$ ipython --no-banner

In [1]: import numpy as np

In [2]: np.set_printoptions(precision=2, suppress=True, linewidth=140, legacy="1.25")

In [3]: J = np.loadtxt("block5.csv", delimiter=",")

In [4]: J
Out[4]: 
array([[0., 0., 0., 0., 0., 0., 1., 0., 0.],
       [0., 0., 0., 0., 1., 1., 0., 0., 0.],
       [0., 0., 0., 0., 1., 0., 0., 0., 0.],
       [0., 0., 0., 0., 0., 0., 1., 0., 0.],
       [0., 1., 1., 0., 0., 0., 1., 0., 1.],
       [0., 1., 0., 0., 0., 0., 0., 0., 0.],
       [1., 0., 0., 1., 1., 0., 0., 0., 1.],
       [0., 0., 0., 0., 0., 0., 0., 0., 0.],
       [0., 0., 0., 0., 1., 0., 1., 0., 0.]])

In [5]: np.round(np.linalg.eigvalsh(J).min(), 2)
Out[5]: -2.05

In [6]: np.all(np.linalg.eigvalsh(J) > 0)
Out[6]: False

In [7]: J.sum(axis=0)
Out[7]: array([1., 2., 1., 1., 4., 1., 4., 0., 2.])

In [8]: low = np.diag(J.sum(axis=1)) - J

In [9]: (np.linalg.eigvalsh(low) < 1e-8).sum()
Out[9]: 2

In [10]: round(np.linalg.det(low[1:, 1:]))
Out[10]: 0

In [11]: low
Out[11]: 
array([[ 1.,  0.,  0.,  0.,  0.,  0., -1.,  0.,  0.],
       [ 0.,  2.,  0.,  0., -1., -1.,  0.,  0.,  0.],
       [ 0.,  0.,  1.,  0., -1.,  0.,  0.,  0.,  0.],
       [ 0.,  0.,  0.,  1.,  0.,  0., -1.,  0.,  0.],
       [ 0., -1., -1.,  0.,  4.,  0., -1.,  0., -1.],
       [ 0., -1.,  0.,  0.,  0.,  1.,  0.,  0.,  0.],
       [-1.,  0.,  0., -1., -1.,  0.,  4.,  0., -1.],
       [ 0.,  0.,  0.,  0.,  0.,  0.,  0.,  0.,  0.],
       [ 0.,  0.,  0.,  0., -1.,  0., -1.,  0.,  2.]])

In [12]: low @ np.ones(9)
Out[12]: array([0., 0., 0., 0., 0., 0., 0., 0., 0.])

In [13]: np.linalg.matrix_rank(low)
Out[13]: 7

In [14]: np.round(np.linalg.eigvalsh(low), 2) + 0
Out[14]: array([0.  , 0.  , 0.37, 0.72, 1.  , 1.5 , 2.45, 4.47, 5.49])

In [15]: rng = np.random.default_rng(90721)

In [16]: lab = rng.permutation(9)

In [17]: lab
Out[17]: array([3, 2, 0, 8, 1, 5, 7, 4, 6])

In [18]: Y = low[lab][:, lab]

In [19]: np.round(np.sort(np.abs(np.linalg.eigvals(Y))), 2) + 0
Out[19]: array([0.  , 0.  , 0.37, 0.72, 1.  , 1.5 , 2.45, 4.47, 5.49])

In [20]: round(np.linalg.det(Y), 2), np.round(np.linalg.det(low[lab]), 2)
Out[20]: (0.0, 0.0)

In [21]: np.allclose(Y, low)
Out[21]: False

In [22]: vals, vecs = np.linalg.eigh(J)

In [23]: x0 = np.array([-3, 1, 0, -2, 3, -3, 0, -5, -4])

In [24]: np.round(np.linalg.eigvalsh(J[1:, 1:]), 2) + 0
Out[24]: array([-1.96, -1.39, -0.76,  0.  ,  0.  ,  0.52,  1.11,  2.47])

In [25]: x0 @ J @ x0
Out[25]: -24.0

In [26]: lab = rng.permutation(9)

In [27]: lab
Out[27]: array([0, 4, 6, 2, 3, 7, 5, 8, 1])

In [28]: Y = J[lab][:, lab]

In [29]: Y
Out[29]: 
array([[0., 0., 1., 0., 0., 0., 0., 0., 0.],
       [0., 0., 1., 1., 0., 0., 0., 1., 1.],
       [1., 1., 0., 0., 1., 0., 0., 1., 0.],
       [0., 1., 0., 0., 0., 0., 0., 0., 0.],
       [0., 0., 1., 0., 0., 0., 0., 0., 0.],
       [0., 0., 0., 0., 0., 0., 0., 0., 0.],
       [0., 0., 0., 0., 0., 0., 0., 0., 1.],
       [0., 1., 1., 0., 0., 0., 0., 0., 0.],
       [0., 1., 0., 0., 0., 0., 1., 0., 0.]])

In [30]: np.trace(Y)
Out[30]: 0.0

In [31]: round(np.linalg.det(Y), 2), np.round(np.linalg.det(J[lab]), 2)
Out[31]: (0.0, 0.0)

In [32]: np.round(np.sort(np.abs(np.linalg.eigvals(Y))), 2) + 0
Out[32]: array([0.  , 0.  , 0.  , 0.62, 0.76, 1.23, 1.62, 2.05, 2.58])

In [33]: m1 = np.load("mat.npy")

In [34]: m1
Out[34]: 
array([[ 2.4,  0.3,  0.4,  0. , -0.6, -0.1],
       [ 0. , -0.2,  0.7, -3.5,  0.4,  0.6],
       [ 0.2,  0.7,  1. ,  2.5, -0.4, -0.7]])

In [35]: Y = m1 / np.linalg.norm(m1, axis=1, keepdims=True)

In [36]: G = Y @ Y.T

In [37]: G
Out[37]: 
array([[ 1.  , -0.01,  0.19],
       [-0.01,  1.  , -0.83],
       [ 0.19, -0.83,  1.  ]])

In [38]: np.argwhere(np.triu(np.abs(G) > 0.95, 1))
Out[38]: array([], shape=(0, 2), dtype=int64)

In [39]: (np.abs(G) > 0.9).astype(int)
Out[39]: 
array([[1, 0, 0],
       [0, 1, 0],
       [0, 0, 1]])

In [40]: (G - 2 * np.eye(3)).round(6).argmax(axis=1)
Out[40]: array([2, 0, 0])
